In [1]: import numpy as np

In [2]: np.set_printoptions(precision=2, suppress=True, linewidth=100)

In [3]: def rnd(a):
   ...:     return np.round(a, 2) + 0
   ...: 

In [4]: J = np.load("layer17.npy")

In [5]: rnd(J)
Out[5]: 
array([[-0.03, -0.53,  0.  , -0.35,  0.29,  0.29,  0.58, -0.26,  0.15],
       [ 0.79,  0.16, -0.3 ,  0.35, -0.08,  0.09,  0.3 , -0.17,  0.02],
       [-0.11,  0.25, -0.17,  0.01,  0.21,  0.03, -0.28, -0.45,  0.75],
       [ 0.14, -0.2 , -0.04, -0.03, -0.17,  0.25, -0.03,  0.74,  0.55],
       [-0.11, -0.49,  0.07,  0.27, -0.69, -0.26,  0.  , -0.3 ,  0.19],
       [ 0.08, -0.04, -0.63, -0.56, -0.11, -0.51, -0.01,  0.08, -0.02],
       [-0.33, -0.31, -0.62,  0.53,  0.29,  0.11, -0.09,  0.1 , -0.16],
       [ 0.03,  0.  , -0.23, -0.3 , -0.37,  0.7 , -0.37, -0.2 , -0.23],
       [ 0.46, -0.51,  0.2 , -0.05,  0.34, -0.14, -0.58, -0.06, -0.06]])

In [6]: rng = np.random.default_rng(45112)

In [7]: lab = rng.permutation(9)

In [8]: lab
Out[8]: array([4, 0, 5, 6, 8, 2, 1, 7, 3])

In [9]: A2 = J[lab][:, lab]

In [10]: rnd(A2)
Out[10]: 
array([[-0.69, -0.11, -0.26,  0.  ,  0.19,  0.07, -0.49, -0.3 ,  0.27],
       [ 0.29, -0.03,  0.29,  0.58,  0.15,  0.  , -0.53, -0.26, -0.35],
       [-0.11,  0.08, -0.51, -0.01, -0.02, -0.63, -0.04,  0.08, -0.56],
       [ 0.29, -0.33,  0.11, -0.09, -0.16, -0.62, -0.31,  0.1 ,  0.53],
       [ 0.34,  0.46, -0.14, -0.58, -0.06,  0.2 , -0.51, -0.06, -0.05],
       [ 0.21, -0.11,  0.03, -0.28,  0.75, -0.17,  0.25, -0.45,  0.01],
       [-0.08,  0.79,  0.09,  0.3 ,  0.02, -0.3 ,  0.16, -0.17,  0.35],
       [-0.37,  0.03,  0.7 , -0.37, -0.23, -0.23,  0.  , -0.2 , -0.3 ],
       [-0.17,  0.14,  0.25, -0.03,  0.55, -0.04, -0.2 ,  0.74, -0.03]])

In [11]: rnd(np.linalg.det(A2)), rnd(np.linalg.det(J[lab]))
Out[11]: (np.float64(1.0), np.float64(1.0))

In [12]: np.allclose(A2, J)
Out[12]: False

In [13]: x = np.array([-7, 5, 9, 6, 7, 0, -4, -5, -2])

In [14]: h1 = np.maximum(J @ x, 0)

In [15]: rnd(J * (h1 > 1e-9)[:, None])
Out[15]: 
array([[ 0.  ,  0.  ,  0.  ,  0.  ,  0.  ,  0.  ,  0.  ,  0.  ,  0.  ],
       [ 0.  ,  0.  ,  0.  ,  0.  ,  0.  ,  0.  ,  0.  ,  0.  ,  0.  ],
       [-0.11,  0.25, -0.17,  0.01,  0.21,  0.03, -0.28, -0.45,  0.75],
       [ 0.  ,  0.  ,  0.  ,  0.  ,  0.  ,  0.  ,  0.  ,  0.  ,  0.  ],
       [ 0.  ,  0.  ,  0.  ,  0.  ,  0.  ,  0.  ,  0.  ,  0.  ,  0.  ],
       [ 0.  ,  0.  ,  0.  ,  0.  ,  0.  ,  0.  ,  0.  ,  0.  ,  0.  ],
       [-0.33, -0.31, -0.62,  0.53,  0.29,  0.11, -0.09,  0.1 , -0.16],
       [ 0.  ,  0.  ,  0.  ,  0.  ,  0.  ,  0.  ,  0.  ,  0.  ,  0.  ],
       [ 0.46, -0.51,  0.2 , -0.05,  0.34, -0.14, -0.58, -0.06, -0.06]])

In [16]: rnd(J.T @ h1)
Out[16]: array([-0.21,  0.38, -0.85,  0.29,  1.28,  0.06, -1.65, -1.74,  2.79])

In [17]: rnd(np.maximum(J @ (3 * x), 0))
Out[17]: array([ 0.  ,  0.  , 11.67,  0.  ,  0.  ,  0.  ,  1.63,  0.  ,  2.54])
